% ipython --no-banner

In [1]: import numpy as np

In [2]: np.set_printoptions(precision=3, suppress=True, linewidth=160, sign=" ")

In [3]: E = np.array([[-0.7, 1.0, -0.8, 0.8, -0.4],
   ...:     [-0.4, 0.3, 0.4, -1.5, 0.0],
   ...:     [1.3, 0.0, -1.0, -0.2, 0.1],
   ...:     [-1.5, 0.0, -0.5, 0.4, -1.5],
   ...:     [0.2, 0.2, -0.8, -1.9, -1.0],
   ...:     [0.1, -0.5, -1.8, 2.5, -0.8],
   ...:     [1.2, 0.1, -0.3, 0.5, -1.3]])

In [4]: rng = np.random.default_rng(4323)

In [5]: E[0] = E[3] + 0.02 * rng.normal(size=5)

In [6]: E
Out[6]: 
array([[-1.488, -0.013, -0.484,  0.432, -1.48 ],
       [-0.4  ,  0.3  ,  0.4  , -1.5  ,  0.   ],
       [ 1.3  ,  0.   , -1.   , -0.2  ,  0.1  ],
       [-1.5  ,  0.   , -0.5  ,  0.4  , -1.5  ],
       [ 0.2  ,  0.2  , -0.8  , -1.9  , -1.   ],
       [ 0.1  , -0.5  , -1.8  ,  2.5  , -0.8  ],
       [ 1.2  ,  0.1  , -0.3  ,  0.5  , -1.3  ]])

In [7]: P = E @ np.linalg.solve(E.T @ E, E.T)

In [8]: np.round(np.linalg.eigvalsh(P), 3) + 0
Out[8]: array([ 0.,  0.,  1.,  1.,  1.,  1.,  1.])

In [9]: P @ E[:, 3]
Out[9]: array([ 0.432, -1.5  , -0.2  ,  0.4  , -1.9  ,  2.5  ,  0.5  ])

In [10]: gram = E.T @ E

In [11]: np.diag(gram)
Out[11]: array([  7.805,   0.39 ,   5.614,  12.746,   7.781])

In [12]: (E @ E.T).shape
Out[12]: (7, 7)

In [13]: np.linalg.svd(E, compute_uv=False) ** 2
Out[13]: array([ 16.477,   9.728,   6.671,   1.449,   0.012])

In [14]: np.allclose(gram, gram.T)
Out[14]: True

In [15]: np.linalg.eigvalsh(gram)[::-1]
Out[15]: array([ 16.477,   9.728,   6.671,   1.449,   0.012])

In [16]: theta = np.radians(45)

In [17]: r_ = np.eye(5)

In [18]: r_[4, 4] = r_[1, 1] = np.cos(theta)

In [19]: r_[4, 1], r_[1, 4] = -np.sin(theta), np.sin(theta)

In [20]: r_
Out[20]: 
array([[ 1.   ,  0.   ,  0.   ,  0.   ,  0.   ],
       [ 0.   ,  0.707,  0.   ,  0.   ,  0.707],
       [ 0.   ,  0.   ,  1.   ,  0.   ,  0.   ],
       [ 0.   ,  0.   ,  0.   ,  1.   ,  0.   ],
       [ 0.   , -0.707,  0.   ,  0.   ,  0.707]])

In [21]: other = E @ r_.T

In [22]: round(float(np.linalg.det(r_)), 3), round(float(np.trace(r_)), 3)
Out[22]: (1.0, 4.414)

In [23]: np.abs(other - E).max(axis=0)
Out[23]: array([ 0.   ,  1.061,  0.   ,  0.   ,  0.588])

In [24]: other
Out[24]: 
array([[-1.488, -1.056, -0.484,  0.432, -1.037],
       [-0.4  ,  0.212,  0.4  , -1.5  , -0.212],
       [ 1.3  ,  0.071, -1.   , -0.2  ,  0.071],
       [-1.5  , -1.061, -0.5  ,  0.4  , -1.061],
       [ 0.2  , -0.566, -0.8  , -1.9  , -0.849],
       [ 0.1  , -0.919, -1.8  ,  2.5  , -0.212],
       [ 1.2  , -0.849, -0.3  ,  0.5  , -0.99 ]])

In [25]: [round(float(x), 3) for x in np.linalg.svd(E, compute_uv=False)[:3]]
Out[25]: [4.059, 3.119, 2.583]

In [26]: np.argsort(-np.linalg.norm(E, axis=0).round(6), kind="stable")[:3]
Out[26]: array([ 3,  0,  4])

In [27]: np.linalg.cond(E) > 100
Out[27]: np.False_

In [28]: np.linalg.matrix_rank(E, rtol=0.1)
Out[28]: np.int64(4)

In [29]: arr = np.array([[0, 3, 2, -1, -5, 3],
    ...:     [0, 0, 3, 2, -1, -4],
    ...:     [0, 0, 0, -4, 2, -2],
    ...:     [0, 0, 0, 0, -1, 2],
    ...:     [0, 0, 0, 0, 0, 0],
    ...:     [0, 0, 0, 0, 0, 0]])

In [30]: arr
Out[30]: 
array([[ 0,  3,  2, -1, -5,  3],
       [ 0,  0,  3,  2, -1, -4],
       [ 0,  0,  0, -4,  2, -2],
       [ 0,  0,  0,  0, -1,  2],
       [ 0,  0,  0,  0,  0,  0],
       [ 0,  0,  0,  0,  0,  0]])

In [31]: np.linalg.inv(arr)
LinAlgError: Singular matrix


In [32]: np.abs(np.diag(np.linalg.qr(arr)[1])) > 1e-9
Out[32]: array([False, False, False, False, False, False])

In [33]: np.round(np.trace(np.linalg.pinv(arr) @ arr), 3)
Out[33]: np.float64(4.0)

In [34]: np.linalg.lstsq(arr[:-1].T, arr[-1])[2]
Out[34]: np.int32(4)

In [35]: np.unique(arr.round(6), axis=0).shape
Out[35]: (5, 6)

In [36]: rk = np.linalg.matrix_rank(arr)

In [37]: rk
Out[37]: np.int64(4)

In [38]: N = np.linalg.svd(arr)[2][rk:].T

In [39]: N.shape
Out[39]: (6, 2)

In [40]: [int(np.linalg.matrix_rank(np.delete(arr, i, axis=0))) for i in range(6)]
Out[40]: [3, 3, 3, 3, 4, 4]

In [41]: data = np.load("sample1.npy")

In [42]: data
Out[42]: 
array([[ 2.683, -6.383,  0.023,  4.793,  4.157,  3.436],
       [ 0.33 , -6.36 ,  0.273,  3.902,  5.166,  4.179],
       [-6.533,  4.978,  0.456, -5.393, -1.302, -1.248],
       [ 7.465,  1.903, -0.89 ,  1.652, -4.85 , -3.688],
       [ 3.473, -6.268, -0.067,  5.019,  3.717,  3.104],
       [ 3.874,  5.053, -0.659, -1.558, -5.911, -4.653],
       [ 6.881, -4.692, -0.507,  5.353,  0.912,  0.944],
       [ 4.363, -6.052, -0.172,  5.222,  3.147,  2.671],
       [ 3.084,  5.434, -0.593, -2.079, -5.884, -4.655],
       [ 2.506, -6.4  ,  0.043,  4.737,  4.249,  3.504],
       [-5.692, -3.85 ,  0.795,  0.165,  5.701,  4.429],
       [-4.237,  6.089,  0.157, -5.197, -3.233, -2.737],
       [ 7.738, -3.706, -0.647,  5.087, -0.286,  0.003],
       [ 7.658,  1.591, -0.895,  1.91 , -4.674, -3.54 ],
       [ 4.208, -6.097, -0.153,  5.191,  3.252,  2.752],
       [-8.239, -0.284,  0.894, -2.903,  3.836,  2.847],
       [-7.949, -1.034,  0.899, -2.349,  4.336,  3.259],
       [ 8.061, -3.13 , -0.709,  4.865, -0.908, -0.489],
       [-6.056, -3.536,  0.818, -0.157,  5.598,  4.335],
       [ 8.416, -0.473, -0.876,  3.418, -3.282, -2.394],
       [ 5.393,  4.086, -0.774, -0.417, -5.768, -4.492],
       [ 7.281, -4.296, -0.569,  5.267,  0.405,  0.547],
       [-0.617, -6.21 ,  0.367,  3.46 ,  5.454,  4.383],
       [-4.771, -4.525,  0.729,  0.91 ,  5.862,  4.587],
       [-0.755, -6.181,  0.381,  3.391,  5.491,  4.408],
       [-1.616,  6.436, -0.14 , -4.427, -4.668, -3.816],
       [-5.67 ,  5.522,  0.338, -5.395, -2.133, -1.893],
       [-2.177, -5.787,  0.513,  2.627,  5.783,  4.601],
       [ 5.944,  3.636, -0.811,  0.055, -5.633, -4.366],
       [-4.202,  6.098,  0.153, -5.19 , -3.256, -2.755],
       [-7.673,  3.803,  0.635, -5.12 ,  0.177, -0.089],
       [-8.382,  2.164,  0.79 , -4.41 ,  1.855,  1.244]])

In [43]: # looks like rank 2

In [44]: rk = np.linalg.matrix_rank(data)

In [45]: rk
Out[45]: np.int64(2)

In [46]: N = np.linalg.svd(data)[2][rk:].T

In [47]: [int(np.linalg.matrix_rank(data[:, :j + 1])) for j in range(6)]
Out[47]: [1, 2, 2, 2, 2, 2]

In [48]: [int(np.linalg.matrix_rank(data[:i])) for i in range(1, len(data) + 1)]
Out[48]: 
[1,
 2,
 2,
 2,
 2,
 2,
 2,
 2,
 2,
 2,
 2,
 2,
 2,
 2,
 2,
 2,
 2,
 2,
 2,
 2,
 2,
 2,
 2,
 2,
 2,
 2,
 2,
 2,
 2,
 2,
 2,
 2]

In [49]: np.linalg.matrix_rank(data.T @ data), np.linalg.matrix_rank(data @ data.T)
Out[49]: (np.int64(2), np.int64(2))

In [50]: np.allclose(data @ N, 0)
Out[50]: True

In [51]: N.shape
Out[51]: (6, 4)

In [52]: other = data / np.linalg.norm(data, axis=1, keepdims=True)

In [53]: gram = other @ other.T

In [54]: (gram - 2 * np.eye(32)).round(6).argmax(axis=1)
Out[54]: 
array([  9,  22,  26,  13,  14,   8,  21,  14,   5,   0,  18,  29,  17,   3,   7,  16,  15,  12,  10,  13,  28,   6,  24,  10,  22,  29,   2,  24,  20,  11,
         2,  30])

In [55]: round(np.degrees(np.arccos(np.clip(gram[9, 10], -1, 1))), 3)
Out[55]: np.float64(59.38)

In [56]: other = data / np.sqrt((data ** 2).mean(axis=1, keepdims=True))

In [57]: other[31]
Out[57]: array([-2.053,  0.53 ,  0.194, -1.08 ,  0.454,  0.305])

In [58]: np.linalg.matrix_rank(other) == np.linalg.matrix_rank(data)
Out[58]: np.True_

In [59]: arr @ arr
Out[59]: 
array([[  0,   0,   9,  -2,   2, -18],
       [  0,   0,   0, -12,   4,  -2],
       [  0,   0,   0,   0,   4,  -8],
       [  0,   0,   0,   0,   0,   0],
       [  0,   0,   0,   0,   0,   0],
       [  0,   0,   0,   0,   0,   0]])

In [60]: np.prod(np.diag(arr)), np.round(np.linalg.det(arr), 3)
Out[60]: (np.int64(0), np.float64(0.0))

In [61]: [int(np.linalg.matrix_rank(np.linalg.matrix_power(arr, p))) for p in range(1, 7)]
Out[61]: [4, 3, 2, 1, 0, 0]

In [62]: labels = rng.permutation(6)

In [63]: labels
Out[63]: array([ 4,  1,  0,  3,  2,  5])

In [64]: other = arr[labels][:, labels]

In [65]: np.sort(np.abs(np.linalg.eigvals(other)))
Out[65]: array([ 0.,  0.,  0.,  0.,  0.,  0.])

In [66]: F = np.array([[1, -1, -1, 0], [-1, 1, 1, 0], [-1, 1, 1, 0], [0, 0, 0, 0]])

In [67]: vals, evecs = np.linalg.eigh(F)

In [68]: vec = np.array([4, 8, 8, 5])

In [69]: evecs * np.abs(vals) @ evecs.T
Out[69]: 
array([[ 1., -1., -1.,  0.],
       [-1.,  1.,  1.,  0.],
       [-1.,  1.,  1.,  0.],
       [ 0.,  0.,  0.,  0.]])

In [70]: evecs * np.maximum(vals, 0) @ evecs.T
Out[70]: 
array([[ 1., -1., -1.,  0.],
       [-1.,  1.,  1.,  0.],
       [-1.,  1.,  1.,  0.],
       [ 0.,  0.,  0.,  0.]])

In [71]: round(float(vec @ F @ vec / (vec @ vec)), 3), round(float(vals[0]), 3), round(vals[-1], 3)
Out[71]: (0.852, -0.0, np.float64(3.0))

In [72]: vec @ F @ vec
Out[72]: np.int64(144)

In [73]: (np.sign(evecs[:, -1].round(6)) == np.sign(evecs[0, -1].round(6))).astype(int)
Out[73]: array([ 1,  0,  0,  0])

In [74]: left, s, Vh = np.linalg.svd(F)

In [75]: s.round(3) + 0
Out[75]: array([ 3.,  0.,  0.,  0.])

In [76]: other = left[:, :1] @ np.diag(s[:1]) @ Vh[:1]

In [77]: np.linalg.matrix_rank(other)
Out[77]: np.int64(1)

In [78]: np.round(np.linalg.norm(F - other) / np.linalg.norm(F), 3)
Out[78]: np.float64(0.0)

In [79]: other
Out[79]: 
array([[ 1., -1., -1.,  0.],
       [-1.,  1.,  1.,  0.],
       [-1.,  1.,  1.,  0.],
       [ 0.,  0.,  0.,  0.]])

In [80]: round(np.abs(F - other).max(), 3)
Out[80]: np.float64(0.0)

In [81]: vals, evecs = np.linalg.eigh(other)

In [82]: vec = np.array([3, 1, 2, 2])

In [83]: np.round(np.linalg.eigvalsh(other[1:, 1:]), 3) + 0
Out[83]: array([ 0.,  0.,  2.])

In [84]: round(vec @ other @ vec / (vec @ vec), 3), round(vals[0], 3), np.round(vals[-1], 3)
Out[84]: (np.float64(0.0), np.float64(-0.0), np.float64(3.0))

In [85]: (np.sign(evecs[:, -1].round(6)) == np.sign(evecs[0, -1].round(6))).astype(int)
Out[85]: array([ 1,  0,  0,  0])

In [86]: evecs * np.maximum(vals, 0) @ evecs.T
Out[86]: 
array([[ 1., -1., -1.,  0.],
       [-1.,  1.,  1.,  0.],
       [-1.,  1.,  1.,  0.],
       [ 0.,  0.,  0.,  0.]])

In [87]: np.argsort(-np.linalg.norm(F, axis=0).round(6), kind="stable")[:3]
Out[87]: array([ 0,  1,  2])

In [88]: [round(float(x), 3) for x in np.linalg.svd(F, compute_uv=False)[:3]]
Out[88]: [3.0, 0.0, 0.0]

In [89]: np.linalg.matrix_rank(F, rtol=0.1)
Out[89]: np.int64(1)

In [90]: A = np.loadtxt("layer5.csv", delimiter=",")

In [91]: A
Out[91]: 
array([[ 0.343, -0.343,  0.191, -0.267],
       [-0.343,  0.343, -0.191,  0.267],
       [ 0.191, -0.191,  0.106, -0.148],
       [-0.267,  0.267, -0.148,  0.208]])

In [92]: rk = np.linalg.matrix_rank(A)

In [93]: rk
Out[93]: np.int64(1)

In [94]: N = np.linalg.svd(A)[2][rk:].T

In [95]: [int(np.linalg.matrix_rank(np.delete(A, i, axis=0))) for i in range(4)]
Out[95]: [1, 1, 1, 1]

In [96]: np.allclose(A @ N, 0)
Out[96]: True

In [97]: N.shape
Out[97]: (4, 3)

In [98]: left, s, Vh = np.linalg.svd(data)

In [99]: evecs = Vh[:(s > 1e-8).sum()]

In [100]: vec = data[14] + -2 * data[2] + rng.integers(2) * np.eye(6)[3]

In [101]: vec
Out[101]: array([ 17.273, -16.052,  -1.066,  15.978,   5.856,   5.248])

In [102]: np.diag(evecs.T @ evecs)
Out[102]: array([ 0.718,  0.414,  0.008,  0.293,  0.349,  0.217])

In [103]: np.allclose(evecs.T @ evecs @ vec, vec)
Out[103]: True

In [104]: J = np.load("arr.npy")

In [105]: J
Out[105]: 
array([[-1.517, -0.104, -0.05 , -0.719, -0.715, -1.509, -0.696],
       [-1.079,  0.007, -0.047, -0.561, -0.488, -1.035, -0.512],
       [-1.587,  0.022,  0.031, -0.776, -0.898, -1.555, -0.816],
       [-2.309,  0.001, -0.003, -1.214, -1.178, -2.287, -1.162],
       [-0.157,  0.095,  0.041, -0.116, -0.088, -0.247, -0.186],
       [-2.904,  0.001, -0.029, -1.386, -1.418, -2.879, -1.568],
       [-2.902,  0.061,  0.001, -1.519, -1.46 , -2.863, -1.512],
       [ 1.749, -0.032, -0.018,  0.898,  0.899,  1.737,  0.787],
       [-0.576,  0.038, -0.062, -0.195, -0.257, -0.591, -0.298],
       [ 1.82 ,  0.026, -0.126,  0.873,  0.883,  1.801,  0.861],
       [ 1.241,  0.025,  0.034,  0.648,  0.661,  1.27 ,  0.657],
       [-2.246, -0.015,  0.08 , -1.144, -1.207, -2.259, -1.18 ],
       [-0.009, -0.008,  0.026,  0.104, -0.035,  0.044,  0.06 ],
       [-1.371,  0.07 , -0.013, -0.726, -0.663, -1.353, -0.646],
       [ 0.498,  0.084, -0.154,  0.22 ,  0.229,  0.587,  0.241],
       [-0.692,  0.055, -0.014, -0.241, -0.336, -0.597, -0.347],
       [-0.452, -0.043,  0.03 , -0.205, -0.279, -0.481, -0.341],
       [-0.471,  0.025,  0.04 , -0.2  , -0.179, -0.539, -0.285],
       [-0.704,  0.034, -0.067, -0.336, -0.27 , -0.732, -0.225],
       [-0.443, -0.037, -0.023, -0.344, -0.336, -0.603, -0.287],
       [ 1.738, -0.005,  0.006,  0.953,  0.931,  1.735,  0.876]])

In [106]: Xc = J - J.mean(axis=0)

In [107]: left, s, Vh = np.linalg.svd(Xc, full_matrices=False)

In [108]: s
Out[108]: array([ 10.629,   0.289,   0.267,   0.224,   0.201,   0.197,   0.121])

In [109]: np.searchsorted(np.cumsum(s ** 2) / (s ** 2).sum(), 0.9) + 1
Out[109]: np.int64(1)

In [110]: np.abs(left[:, 0]).argmax()
Out[110]: np.int64(9)

In [111]: np.round(Vh[0] * np.sign(Vh[0, np.abs(Vh[0]).argmax()]), 3) + 0
Out[111]: array([ 0.602,  0.   , -0.006,  0.306,  0.305,  0.599,  0.303])

In [112]: np.linalg.matrix_rank(Xc)
Out[112]: np.int64(7)

In [113]: np.abs(Vh[-1])
Out[113]: array([ 0.403,  0.331,  0.287,  0.46 ,  0.382,  0.519,  0.138])

In [114]: np.round(Xc.mean(axis=0), 3) + 0
Out[114]: array([ 0.,  0.,  0.,  0.,  0.,  0.,  0.])

In [115]: (np.sign(left[:, 0]) == np.sign(left[0, 0])).astype(int)
Out[115]: array([ 1,  1,  1,  1,  0,  1,  1,  0,  0,  0,  0,  1,  0,  1,  0,  1,  0,  0,  1,  0,  0])
